In [1]: import numpy as np

In [2]: import numpy.linalg as la

In [3]: np.set_printoptions(suppress=True, linewidth=160)

In [4]: def tidy(a):
   ...:     return np.round(a, 2) + 0
   ...: 

In [5]: E = np.loadtxt("layer15.csv", delimiter=",")

In [6]: E
Out[6]: 
array([[ 0.28, -0.06,  0.54,  0.09,  1.65, -0.35, -0.67],
       [-0.02, -0.58,  2.03,  0.19,  0.9 , -0.28, -0.26],
       [ 0.27,  0.05,  0.97,  0.38,  2.67, -0.59, -1.87],
       [-0.74,  2.92, -4.26, -0.61, -1.81,  1.22, -1.16],
       [-0.41,  1.03, -0.68,  0.28,  0.26,  0.14, -2.  ],
       [ 0.44, -0.98,  1.18,  1.61,  3.21, -1.46, -3.76],
       [ 0.6 , -0.9 ,  0.36, -0.75, -0.21,  0.03,  3.03],
       [ 0.75, -1.37,  0.9 , -0.14,  0.82, -0.51,  1.77]])

In [7]: # rows and columns are dependent

In [8]: other = E / la.norm(E, axis=1)
ValueError: operands could not be broadcast together with shapes (8,7) (8,) 


In [9]: other = E / la.norm(E, axis=1, keepdims=True)

In [10]: G = other @ other.T

In [11]: (np.abs(G) > 0.9).astype(int)
Out[11]: 
array([[1, 0, 1, 0, 0, 0, 0, 0],
       [0, 1, 0, 0, 0, 0, 0, 0],
       [1, 0, 1, 0, 0, 1, 0, 0],
       [0, 0, 0, 1, 0, 0, 0, 0],
       [0, 0, 0, 0, 1, 0, 1, 0],
       [0, 0, 1, 0, 0, 1, 0, 0],
       [0, 0, 0, 0, 1, 0, 1, 0],
       [0, 0, 0, 0, 0, 0, 0, 1]])

In [12]: tidy(G[4])
Out[12]: array([ 0.26, -0.21,  0.44,  0.57,  1.  ,  0.48, -0.96, -0.88])

In [13]: other = E / np.sqrt((E ** 2).mean(axis=1, keepdims=True))

In [14]: la.matrix_rank(other) == la.matrix_rank(E)
Out[14]: np.True_

In [15]: tidy(la.norm(other, axis=1))
Out[15]: array([2.65, 2.65, 2.65, 2.65, 2.65, 2.65, 2.65, 2.65])

In [16]: other = np.array([[-0.8], [-0.8], [1.1], [1.6], [-1.1]])

In [17]: cent = np.array([[1.4, 0.1, -0.3, -0.3, 1.5, -0.8, 0.5, 0.8]])

In [18]: F = other @ cent

In [19]: tidy(F)
Out[19]: 
array([[-1.12, -0.08,  0.24,  0.24, -1.2 ,  0.64, -0.4 , -0.64],
       [-1.12, -0.08,  0.24,  0.24, -1.2 ,  0.64, -0.4 , -0.64],
       [ 1.54,  0.11, -0.33, -0.33,  1.65, -0.88,  0.55,  0.88],
       [ 2.24,  0.16, -0.48, -0.48,  2.4 , -1.28,  0.8 ,  1.28],
       [-1.54, -0.11,  0.33,  0.33, -1.65,  0.88, -0.55, -0.88]])

In [20]: la.matrix_rank(F, rtol=0.1)
Out[20]: np.int64(1)

In [21]: np.argsort(-la.norm(F, axis=0).round(6), kind="stable")[:3]
Out[21]: array([4, 0, 5])

In [22]: tidy(la.norm(F, 2) / la.norm(F))
Out[22]: np.float64(1.0)

In [23]: rng = np.random.default_rng(910)

In [24]: other = F + rng.integers(-2, 3, (5, 1)) @ rng.integers(-2, 3, (1, 8))

In [25]: tidy(other)
Out[25]: 
array([[-5.12, -2.08, -3.76,  4.24, -1.2 , -1.36,  1.6 , -2.64],
       [ 0.88,  0.92,  2.24, -1.76, -1.2 ,  1.64, -1.4 ,  0.36],
       [ 1.54,  0.11, -0.33, -0.33,  1.65, -0.88,  0.55,  0.88],
       [ 0.24, -0.84, -2.48,  1.52,  2.4 , -2.28,  1.8 ,  0.28],
       [-1.54, -0.11,  0.33,  0.33, -1.65,  0.88, -0.55, -0.88]])

In [26]: la.matrix_rank(other - F, tol=1e-8)
Out[26]: np.int64(1)

In [27]: tidy(other - F)
Out[27]: 
array([[-4., -2., -4.,  4.,  0., -2.,  2., -2.],
       [ 2.,  1.,  2., -2.,  0.,  1., -1.,  1.],
       [ 0.,  0.,  0.,  0.,  0.,  0.,  0.,  0.],
       [-2., -1., -2.,  2.,  0., -1.,  1., -1.],
       [ 0.,  0.,  0.,  0.,  0.,  0.,  0.,  0.]])

In [28]: np.abs(other - F).sum(axis=1)
Out[28]: array([20., 10.,  0., 10.,  0.])
